$ ipython --no-banner

In [1]: import numpy as np

In [2]: import numpy.linalg as la

In [3]: np.set_printoptions(suppress=True, linewidth=160)

In [4]: f = np.array([-2, 0, 1, 0, 2, 1])

In [5]: rng = np.random.default_rng(63)

In [6]: E = np.outer(rng.normal(size=16), f) + 0.3 * rng.normal(size=(16, 6))

In [7]: E.round(2) + 0
Out[7]: 
array([[-1.07, -0.11,  0.75,  0.02,  1.93,  0.8 ],
       [-4.72,  0.05,  2.43,  0.31,  4.47,  2.85],
       [ 3.65,  0.22, -1.4 , -0.01, -3.7 , -1.79],
       [-0.02,  0.31, -0.36,  0.09, -0.01, -0.57],
       [-2.56,  0.04,  1.65, -0.2 ,  2.68,  1.34],
       [-2.4 ,  0.27,  1.27, -0.17,  2.28,  1.18],
       [-3.  , -0.41,  1.48,  0.12,  3.03,  1.69],
       [ 0.05,  0.22,  0.24, -0.11,  0.93, -0.01],
       [-2.52,  0.19,  0.95,  0.9 ,  2.8 ,  1.18],
       [-5.06, -0.15,  2.44, -0.31,  5.07,  2.83],
       [-2.27, -0.07,  1.19, -0.47,  2.12,  0.83],
       [-3.57, -0.12,  0.88,  0.2 ,  2.62,  0.95],
       [ 1.17,  0.44, -0.83, -0.06, -0.84, -0.36],
       [ 3.89,  0.01, -2.05, -0.28, -3.41, -1.68],
       [ 0.17, -0.15, -0.72, -0.34,  0.15, -0.05],
       [ 0.55, -0.38,  0.  , -0.68, -0.3 ,  0.06]])

In [8]: vec = np.array([-1, 2, -2, 1, 1, 2])

In [9]: rhs = E @ vec

In [10]: np.round(la.lstsq(E, rhs)[0], 2)
Out[10]: array([-1.,  2., -2.,  1.,  1.,  2.])

In [11]: np.round(la.solve(E.T @ E, E.T @ rhs), 2)
Out[11]: array([-1.,  2., -2.,  1.,  1.,  2.])

In [12]: print(np.round(la.pinv(E) @ E, 2) + 0)
[[1. 0. 0. 0. 0. 0.]
 [0. 1. 0. 0. 0. 0.]
 [0. 0. 1. 0. 0. 0.]
 [0. 0. 0. 1. 0. 0.]
 [0. 0. 0. 0. 1. 0.]
 [0. 0. 0. 0. 0. 1.]]

In [13]: rhs = rhs + 0.05 * rng.normal(size=16)

In [14]: rhs.round(2)
Out[14]: array([ 2.84, 10.48, -7.72,  0.23,  4.56,  4.87,  5.78,  0.68,  7.01, 10.23,  3.01,  6.33, -0.24, -6.78,  0.62, -2.14])

In [15]: coef, *_ = la.lstsq(E, rhs)

In [16]: [round(float(la.norm(la.solve(E.T @ E + lam * np.eye(6), E.T @ rhs))), 2) for lam in (0, 1, 10, 100)]
Out[16]: [3.86, 2.21, 1.31, 0.96]

In [17]: round(float(la.norm(rhs - E @ coef)), 2)
Out[17]: 0.15

In [18]: coef.round()
Out[18]: array([-1.,  2., -2.,  1.,  1.,  2.])

In [19]: M2 = np.c_[E[:, :4] @ np.array([[-3, 5, 2, 5], [4, -3, 0, -4], [1, 5, 1, 3], [1, -4, 3, 5]]), np.array([-7, -3, -4, 3, -1, 9, 9, -1, -4, -4, -3, -3, 1, 4, -6, 7])]

In [20]: M2.round(2)
Out[20]: 
array([[  3.54,  -1.38,  -1.34,  -2.59,  -7.  ],
       [ 17.1 , -12.82,  -6.09, -14.96,  -3.  ],
       [-11.46,  10.62,   5.85,  13.07,  -4.  ],
       [  1.03,  -3.18,  -0.12,  -1.94,   3.  ],
       [  9.31,  -3.91,  -4.08,  -9.04,  -1.  ],
       [  9.38,  -5.8 ,  -4.05, -10.14,   9.  ],
       [  8.95,  -6.83,  -4.17,  -8.32,   9.  ],
       [  0.87,   1.19,  -0.01,  -0.51,  -1.  ],
       [ 10.17, -12.03,  -1.4 ,  -6.02,  -4.  ],
       [ 16.69, -11.38,  -8.62, -18.93,  -4.  ],
       [  7.24,  -3.29,  -4.78,  -9.87,  -3.  ],
       [ 11.3 , -13.89,  -5.66, -13.73,  -3.  ],
       [ -2.62,   0.59,   1.31,   1.24,   1.  ],
       [-13.97,  10.3 ,   4.88,  11.86,   4.  ],
       [ -2.15,  -0.96,  -1.41,  -2.45,  -6.  ],
       [ -3.86,   6.61,  -0.93,   0.9 ,   7.  ]])

In [21]: np.round(la.norm(la.qr(E)[0].T @ M2, axis=0) ** 2 / ((M2 ** 2).sum(axis=0) + 1e-12), 2)
Out[21]: array([1. , 1. , 1. , 1. , 0.1])

In [22]: np.round(la.lstsq(E, M2[:, 0])[0], 2) + 0
Out[22]: array([-3.,  4.,  1.,  1.,  0.,  0.])

In [23]: la.matrix_rank(M2)
Out[23]: np.int64(5)

In [24]: print(la.matrix_rank(np.c_[E, M2]))
7

In [25]: np.round(la.norm(M2 - E @ la.lstsq(E, M2)[0], axis=0), 2) + 0
Out[25]: array([ 0. ,  0. ,  0. ,  0. , 18.9])

In [26]: Xs = (M2 - M2.mean(axis=0)) / M2.std(axis=0)

In [27]: np.round(Xs.std(axis=0), 2)
Out[27]: array([1., 1., 1., 1., 1.])

In [28]: np.argwhere(np.abs(Xs) > 2)
Out[28]: 
array([[ 2,  2],
       [ 2,  3],
       [13,  0]])

In [29]: coef = la.lstsq(np.delete(Xs, 4, axis=1), Xs[:, 4])[0]

In [30]: np.abs(coef).argmax()
Out[30]: np.int64(2)

In [31]: coef.round(2)
Out[31]: array([ 0.09,  0.44, -0.48,  0.26])

In [32]: O, evecs = la.qr(E[:, :1])[0], la.qr(E[:, 1:])[0]

In [33]: sv = la.svd(O.T @ evecs, compute_uv=False)

In [34]: round(float(la.norm(O @ O.T - evecs @ evecs.T, 2)), 2)
Out[34]: 1.0

In [35]: np.round(np.degrees(np.arccos(sv.clip(0, 1))), 2)
Out[35]: array([8.52])

In [36]: P = E @ la.solve(E.T @ E, E.T)

In [37]: np.round(np.diag(P), 2)
Out[37]: array([0.34, 0.5 , 0.24, 0.3 , 0.22, 0.28, 0.28, 0.47, 0.53, 0.37, 0.32, 0.59, 0.49, 0.28, 0.47, 0.32])

In [38]: np.round(la.eigvalsh(P), 2) + 0
Out[38]: array([0., 0., 0., 0., 0., 0., 0., 0., 0., 0., 1., 1., 1., 1., 1., 1.])

In [39]: np.allclose(P @ P, P)
Out[39]: True

In [40]: M2 = np.array([[3]])

In [41]: C = np.array([[0, -5], [2, 6]])

In [42]: feats = np.block([[M2, np.array([[5, 5]])], [np.zeros((2, 1)), C]])

In [43]: feats
Out[43]: 
array([[ 3.,  5.,  5.],
       [ 0.,  0., -5.],
       [ 0.,  2.,  6.]])

In [44]: vec = np.array([5, 2, 2])

In [45]: h = np.maximum(feats @ vec, 0)

In [46]: np.round(np.tanh(feats @ vec), 2)
Out[46]: array([ 1., -1.,  1.])

In [47]: print(np.maximum(feats @ vec, 0) - np.maximum(-feats @ vec, 0))
[ 35. -10.  16.]

In [48]: np.flatnonzero(h > 1e-9)
Out[48]: array([0, 2])

In [49]: M = np.loadtxt("arr.csv", delimiter=",")

In [50]: M
Out[50]: 
array([[ 1.,  1.,  3.],
       [ 2.,  3.,  2.],
       [ 3.,  0.,  3.],
       [ 1.,  1.,  0.],
       [ 7., 10.,  9.]])

In [51]: cov = np.cov(E, rowvar=False)

In [52]: np.argwhere(np.triu(np.abs(np.corrcoef(E.T)) > 0.8, 1))
Out[52]: 
array([[0, 2],
       [0, 4],
       [0, 5],
       [2, 4],
       [2, 5],
       [4, 5]])

In [53]: np.round(np.polyfit(E[:, 3], E[:, 5], 1), 2)
Out[53]: array([0.83, 0.63])

In [54]: np.round(np.corrcoef(E.T), 2)
Out[54]: 
array([[ 1.  ,  0.29, -0.96, -0.28, -0.99, -0.97],
       [ 0.29,  1.  , -0.29,  0.33, -0.29, -0.33],
       [-0.96, -0.29,  1.  ,  0.2 ,  0.97,  0.97],
       [-0.28,  0.33,  0.2 ,  1.  ,  0.27,  0.22],
       [-0.99, -0.29,  0.97,  0.27,  1.  ,  0.98],
       [-0.97, -0.33,  0.97,  0.22,  0.98,  1.  ]])

In [55]: cov.shape
Out[55]: (6, 6)

In [56]: cov.round(2)
Out[56]: 
array([[ 7.01,  0.19, -3.33, -0.27, -6.49, -3.43],
       [ 0.19,  0.06, -0.09,  0.03, -0.17, -0.11],
       [-3.33, -0.09,  1.71,  0.1 ,  3.14,  1.7 ],
       [-0.27,  0.03,  0.1 ,  0.13,  0.24,  0.11],
       [-6.49, -0.17,  3.14,  0.24,  6.18,  3.25],
       [-3.43, -0.11,  1.7 ,  0.11,  3.25,  1.79]])
